In [1]: import numpy as np

In [2]: from numpy import linalg as LA

In [3]: np.set_printoptions(precision=4, suppress=True, linewidth=100, legacy="1.25")

In [4]: E = np.loadtxt("data.csv", delimiter=",")

In [5]: E
Out[5]: 
array([[-0.4699, -0.1684, -0.4382,  0.1096, -0.4621, -0.2913, -0.493 ],
       [-0.8875,  0.7443,  0.8144, -0.04  , -0.2165, -0.6963, -0.6751],
       [-0.8764,  0.8896,  0.6696, -0.4542, -0.6963, -0.4854, -0.8917],
       [ 0.7739,  0.6044,  0.7779, -0.4301,  0.6751,  0.6291,  0.6963],
       [-0.6751, -0.4542, -0.8306,  0.207 , -0.7779, -0.4301, -0.7699],
       [ 0.7969, -0.8917, -0.3275,  0.6044,  0.8337,  0.207 ,  0.9261],
       [ 0.7352, -0.3275,  0.598 ,  0.226 ,  0.8511,  0.3004,  0.8875],
       [-0.9425, -0.8455,  0.9983,  0.983 ,  0.9984, -0.9917,  0.9903],
       [-0.9771, -0.5784,  0.6291,  0.8455,  0.3275, -0.9667, -0.2729],
       [-0.9969,  0.9201,  0.9966,  0.4854,  0.4621, -0.9837, -0.7259],
       [-0.9536,  0.3185,  0.9919,  0.7658,  0.9186, -0.9562,  0.5784],
       [ 0.8455,  0.1096, -0.7443, -0.5784, -0.4621,  0.8243, -0.05  ],
       [ 0.7969, -0.7352, -0.9892, -0.3185, -0.8565,  0.7818, -0.4854]])

In [6]: x = np.array([-2, -1, -2, -3, -2, 3, -2])

In [7]: target = E @ x

In [8]: np.round(LA.pinv(E) @ E, 4) + 0
Out[8]: 
array([[1., 0., 0., 0., 0., 0., 0.],
       [0., 1., 0., 0., 0., 0., 0.],
       [0., 0., 1., 0., 0., 0., 0.],
       [0., 0., 0., 1., 0., 0., 0.],
       [0., 0., 0., 0., 1., 0., 0.],
       [0., 0., 0., 0., 0., 1., 0.],
       [0., 0., 0., 0., 0., 0., 1.]])

In [9]: LA.lstsq(E, target)[0]
Out[9]: array([-2., -1., -2., -3., -2.,  3., -2.])

In [10]: LA.solve(E.T @ E, E.T @ target)
Out[10]: array([-2., -1., -2., -3., -2.,  3., -2.])

In [11]: rng = np.random.default_rng(432148)

In [12]: target = target + 0.1 * rng.normal(size=13)

In [13]: target
Out[13]: 
array([ 2.6959, -0.8505,  2.7705, -3.1373,  4.5608, -4.7924, -5.5509, -9.2114, -4.3411, -4.8265,
       -8.6322,  4.8492,  7.0755])

In [14]: coef, *_ = LA.lstsq(E, target)

In [15]: [round(float(LA.norm(LA.solve(E.T @ E + lam * np.eye(7), E.T @ target))), 2) for lam in (0, 1, 10, 100)]
Out[15]: [6.07, 4.35, 2.9, 0.7]

In [16]: round(float(LA.norm(target - E @ coef)), 4)
Out[16]: 0.1743

In [17]: coef
Out[17]: array([-1.9646, -1.1721, -2.0023, -3.544 , -1.7354,  2.7601, -2.0946])

In [18]: coef.round()
Out[18]: array([-2., -1., -2., -4., -2.,  3., -2.])

In [19]: x = np.array([-4, -7, -4, -3, 8, 8, 2])

In [20]: x @ E
ValueError: matmul: Input operand 1 has a mismatch in its core dimension 0, with gufunc signature (n?,k),(k,m?)->(n?,m?) (size 13 is different from 7)


In [21]: np.sign((E @ x).round(6))
Out[21]: array([-1., -1., -1.,  1., -1.,  1.,  1.,  1., -1., -1., -1.,  1.,  1.])

In [22]: E @ np.eye(7)[4]
Out[22]: 
array([-0.4621, -0.2165, -0.6963,  0.6751, -0.7779,  0.8337,  0.8511,  0.9984,  0.3275,  0.4621,
        0.9186, -0.4621, -0.8565])

In [23]: (E @ x).argmax()
Out[23]: 5

In [24]: LA.norm(E @ x) <= LA.norm(E, 2) * LA.norm(x) + 1e-9
Out[24]: True

In [25]: K = np.load("block7.npy")

In [26]: K
Out[26]: 
array([[1.  , 0.  , 0.  , 0.  ],
       [0.25, 0.5 , 0.  , 0.25],
       [0.  , 0.  , 1.  , 0.  ],
       [0.5 , 0.  , 0.  , 0.5 ]])

In [27]: # 2 groups of indices that never mix

In [28]: other = np.c_[E[:, :5] @ np.array([[0, 0, 3, 3, 1],
    ...:     [1, 1, 0, 1, 0],
    ...:     [3, 1, 1, 0, 0],
    ...:     [0, 3, 1, 2, 1],
    ...:     [0, 3, 0, 0, 0]]), np.array([2, 1, 2, 1, 2, 1, 0, 2, 2, 2, 0, 0, 0])]

In [29]: other
Out[29]: 
array([[-1.483 , -1.6641, -1.7383, -1.3589, -0.3603,  2.    ],
       [ 3.1875,  0.7892, -1.8881, -1.9982, -0.9275,  1.    ],
       [ 2.8984, -1.8923, -2.4138, -2.648 , -1.3306,  2.    ],
       [ 2.9381,  2.1173,  2.6695,  2.0659,  0.3438,  1.    ],
       [-2.946 , -2.9975, -2.6489, -2.0655, -0.4681,  2.    ],
       [-1.8742,  3.0951,  2.6676,  2.7078,  1.4013,  1.    ],
       [ 1.4665,  3.5018,  3.0296,  2.3301,  0.9612,  0.    ],
       [ 2.1494,  6.097 , -0.8462, -1.707 ,  0.0405,  2.    ],
       [ 1.3089,  3.5697, -1.4567, -1.8187, -0.1316,  2.    ],
       [ 3.9099,  4.7592, -1.5087, -1.0998, -0.5115,  2.    ],
       [ 3.2942,  6.3636, -1.1031, -1.0107, -0.1878,  0.    ],
       [-2.1233, -3.7562,  1.2138,  1.4893,  0.2671,  0.    ],
       [-3.7028, -5.2494,  1.083 ,  1.0185,  0.4784,  0.    ]])

In [30]: LA.norm(LA.qr(E)[0].T @ other, axis=0) ** 2 / ((other ** 2).sum(axis=0) + 1e-12)
Out[30]: array([1.    , 1.    , 1.    , 1.    , 1.    , 0.5083])

In [31]: np.round(LA.norm(other - E @ LA.lstsq(E, other)[0], axis=0), 4) + 0
Out[31]: array([0.    , 0.    , 0.    , 0.    , 0.    , 3.6437])

In [32]: LA.matrix_rank(other)
Out[32]: 6

In [33]: np.round(LA.lstsq(E, other[:, 0])[0], 4) + 0
Out[33]: array([0., 1., 3., 0., 0., 0., 0.])

In [34]: dist = LA.norm(other[:, None] - other[None], axis=-1)

In [35]: dist[5].round(6).argsort(kind="stable")[:4]
Out[35]: array([5, 6, 3, 8])

In [36]: (dist + 1e9 * np.eye(13)).round(6).argmin(axis=1)
Out[36]: array([ 4,  2,  1,  6,  0,  6,  3, 10,  7,  7,  7, 12, 11])

In [37]: dist[:5, :5]
Out[37]: 
array([[ 0.    ,  5.4392,  4.7232,  8.1547,  2.2931],
       [ 5.4392,  0.    ,  3.0224,  6.3821,  7.3317],
       [ 4.7232,  3.0224,  0.    ,  8.2427,  6.0429],
       [ 8.1547,  6.3821,  8.2427,  0.    , 10.3825],
       [ 2.2931,  7.3317,  6.0429, 10.3825,  0.    ]])

In [38]: dist[5]
Out[38]: 
array([ 7.9282,  8.9029, 10.5176,  5.0641,  9.6857,  0.    ,  3.5767,  7.7388,  7.1559,  8.5336,
        8.3046,  7.2723,  8.9549])

In [39]: LA.matrix_rank(dist ** 2)
Out[39]: 8
